$ python -q
>>> import numpy as np
>>> import numpy.linalg as la
>>> np.set_printoptions(precision=4, suppress=True, linewidth=120)
>>> def tidy(a):
...     return np.round(a, 4) + 0
... 
>>> A = np.loadtxt("m.csv", delimiter=",")
>>> A
array([[ 2.6362, -2.3339, -1.1361],
       [-1.468 ,  0.0258, -4.4629],
       [ 2.4574, -1.8915, -0.3617],
       [-2.8938, -0.4264, -2.6105],
       [-1.0462, -0.6915, -4.5184],
       [ 4.0249, -2.0875,  0.7281],
       [-2.3604, -0.0816, -4.8352],
       [-2.9214,  1.225 , -5.6806],
       [-1.3481,  0.5366, -3.4213],
       [ 1.6058, -1.8901, -0.3343],
       [-1.1681, -0.3811, -4.1904],
       [ 4.8078, -2.6251, -0.9417],
       [ 5.5734, -3.7084,  0.06  ],
       [-1.0178, -1.1261, -3.2112],
       [ 4.6721, -1.7089,  1.012 ],
       [ 2.9905, -2.9319, -0.7187],
       [ 4.6833, -2.9701,  0.4086],
       [ 2.7944, -2.4525,  0.5812],
       [-2.3219, -0.1801, -5.3497],
       [-1.0218, -1.3279, -7.4425],
       [-1.3481, -0.3674, -3.4253],
       [ 2.1239, -4.131 , -0.6623],
       [ 3.0897, -2.6624, -0.6776],
       [ 3.7429, -2.8399,  1.1088],
       [-3.2428, -0.8713, -0.4543],
       [ 5.8657, -2.2998, -0.4353],
       [-1.8809, -0.1496, -5.2448],
       [ 3.6598, -3.4404,  0.29  ]])
>>> blk = np.stack([A, 4 * A, A[::-1]])
>>> (blk @ A.T).shape
(3, 28, 28)
>>> blk.shape
(3, 28, 3)
>>> D = la.norm(A[:, None] - A[None], axis=-1)
>>> la.matrix_rank(D ** 2)
np.int64(5)
>>> np.unravel_index(D.round(6).argmax(), D.shape)
(np.int64(7), np.int64(12))
>>> D[3].round(6).argsort(kind="stable")[:4]
array([ 3, 20,  8, 13])
>>> (D + 1e9 * np.eye(28)).round(6).argmin(axis=1)
array([22, 10,  9, 20, 10, 14, 18, 18, 20,  2,  4, 25, 16, 20,  5, 22, 27,  2, 26, 26, 10, 15, 15,  5,  3, 11, 18, 23])
>>> proj = A @ la.solve(A.T @ A, A.T)
>>> tidy(la.eigvalsh(proj))
array([0., 0., 0., 0., 0., 0., 0., 0., 0., 0., 0., 0., 0., 0., 0., 0., 0., 0., 0., 0., 0., 0., 0., 0., 0., 1., 1., 1.])
>>> tidy(np.trace(proj))
np.float64(3.0)
>>> Xc = (A - A.mean(axis=0)) / A.std(axis=0)
>>> np.argwhere(np.abs(Xc) > 2)
array([[ 7,  1],
       [19,  2]])
>>> c = la.lstsq(np.delete(Xc, 2, axis=1), Xc[:, 2])[0]
>>> tidy(1 - np.var(Xc[:, 2] - np.delete(Xc, 2, axis=1) @ c))
np.float64(0.6587)
>>> rng = np.random.default_rng(354)
>>> labels = rng.permutation(3)
>>> Y = A[:, labels] * rng.choice([-1, 1], 3)
>>> Y
array([[ 1.1361,  2.3339, -2.6362],
       [ 4.4629, -0.0258,  1.468 ],
       [ 0.3617,  1.8915, -2.4574],
       [ 2.6105,  0.4264,  2.8938],
       [ 4.5184,  0.6915,  1.0462],
       [-0.7281,  2.0875, -4.0249],
       [ 4.8352,  0.0816,  2.3604],
       [ 5.6806, -1.225 ,  2.9214],
       [ 3.4213, -0.5366,  1.3481],
       [ 0.3343,  1.8901, -1.6058],
       [ 4.1904,  0.3811,  1.1681],
       [ 0.9417,  2.6251, -4.8078],
       [-0.06  ,  3.7084, -5.5734],
       [ 3.2112,  1.1261,  1.0178],
       [-1.012 ,  1.7089, -4.6721],
       [ 0.7187,  2.9319, -2.9905],
       [-0.4086,  2.9701, -4.6833],
       [-0.5812,  2.4525, -2.7944],
       [ 5.3497,  0.1801,  2.3219],
       [ 7.4425,  1.3279,  1.0218],
       [ 3.4253,  0.3674,  1.3481],
       [ 0.6623,  4.131 , -2.1239],
       [ 0.6776,  2.6624, -3.0897],
       [-1.1088,  2.8399, -3.7429],
       [ 0.4543,  0.8713,  3.2428],
       [ 0.4353,  2.2998, -5.8657],
       [ 5.2448,  0.1496,  1.8809],
       [-0.29  ,  3.4404, -3.6598]])
>>> Uu, _, Vh = la.svd(A.T @ Y)
>>> labels
array([2, 1, 0])
>>> F = np.loadtxt("data.csv", delimiter=",")
>>> F
array([[  1.1779,  -0.6248,  -4.4922,   2.6858,   0.8767,   5.6849, -10.4905],
       [  2.4901,  -2.216 ,   3.917 ,   4.5919,   9.4863,   6.6238,  -5.2039],
       [  1.5328,  -0.8131,   4.012 ,   0.0909,   3.8197,   0.3042,   3.5006],
       [ -2.8926,   1.7881,  -4.2879,  -2.7236,  -9.8785,  -6.313 ,   3.7117],
       [  8.9178,  -4.3605,  -7.0013,   8.2098,  -5.2145,   6.5866, -10.136 ],
       [ -4.0137,   0.8108,   4.5715,   0.3176,   6.5921,   0.3084,   0.3145],
       [ -3.0735,   1.3881,   1.3091,  -1.6055,   4.8776,   1.6057,  -2.6177],
       [ -8.952 ,   3.0689,   9.3134,  -3.8701,   7.5511,  -5.7455,   9.3118],
       [ -0.2884,   1.0268,  -2.6909,  -2.41  ,  -2.6932,  -0.5648,  -0.7156],
       [ -6.6106,   2.6129,   2.8989,  -3.413 ,  -0.517 ,  -5.9914,   6.3975],
       [  2.7197,  -0.8068,   1.4237,  -0.0004,   4.8183,   3.802 ,  -1.9948],
       [ -1.3629,   0.4022,   0.9675,   0.0859,   3.7995,   1.9223,  -2.618 ],
       [ -3.3837,   2.0157,   0.6179,  -3.3755,   2.2027,  -0.6127,   0.037 ],
       [  5.4951,  -2.8481,  -4.4157,   5.3508,  -2.9774,   4.4334,  -6.7848],
       [  4.4766,  -1.9976,  -3.001 ,   3.5998,   1.2378,   5.9955,  -7.8811],
       [  7.1839,  -2.8058,  -4.8263,   3.7068,  -4.0067,   4.0684,  -5.1153],
       [  0.4128,   0.3849,  -2.7964,  -1.8428,  -9.5918,  -6.0047,   6.3304],
       [  1.9998,  -1.6213,  -2.8216,   3.5822,  -8.379 ,  -3.23  ,   2.1625],
       [ -1.6456,  -0.4074,   5.3693,   1.905 ,   8.6049,   2.4916,  -0.786 ],
       [  2.3156,  -2.2111,  -2.1421,   5.3979,  -5.6974,  -0.9905,  -0.3998],
       [  0.4028,  -1.2195,  -1.375 ,   4.3143,   0.1678,   2.4796,  -5.2008],
       [ -2.4836,  -0.1715,   1.5213,   2.7209,   0.2875,  -1.278 ,   0.3091],
       [  7.6074,  -4.0305,  -6.232 ,   7.98  ,  -3.8058,   6.6129, -10.3123],
       [ -1.6241,   0.4285,  -1.7883,   0.7471,  -1.4083,  -0.0202,  -2.6089],
       [ -5.4877,   0.3856,   6.6022,   2.0289,   2.8201,  -4.8138,   6.6679],
       [ -0.4046,   0.9898,  -5.6864,  -1.9883, -10.3468,  -4.3863,   1.667 ],
       [ -0.3767,   1.5937,  -0.612 ,  -4.891 ,  -0.2036,  -0.9153,   1.891 ],
       [ -0.0306,   0.5829,   1.8913,  -2.8079,   0.0803,  -2.2174,   5.009 ],
       [ -3.851 ,   2.8198,   4.2115,  -6.8229,   4.4079,  -2.7678,   6.1001]])
>>> proj = F @ la.solve(F.T @ F, F.T)
>>> tidy(np.trace(proj))
np.float64(7.0)
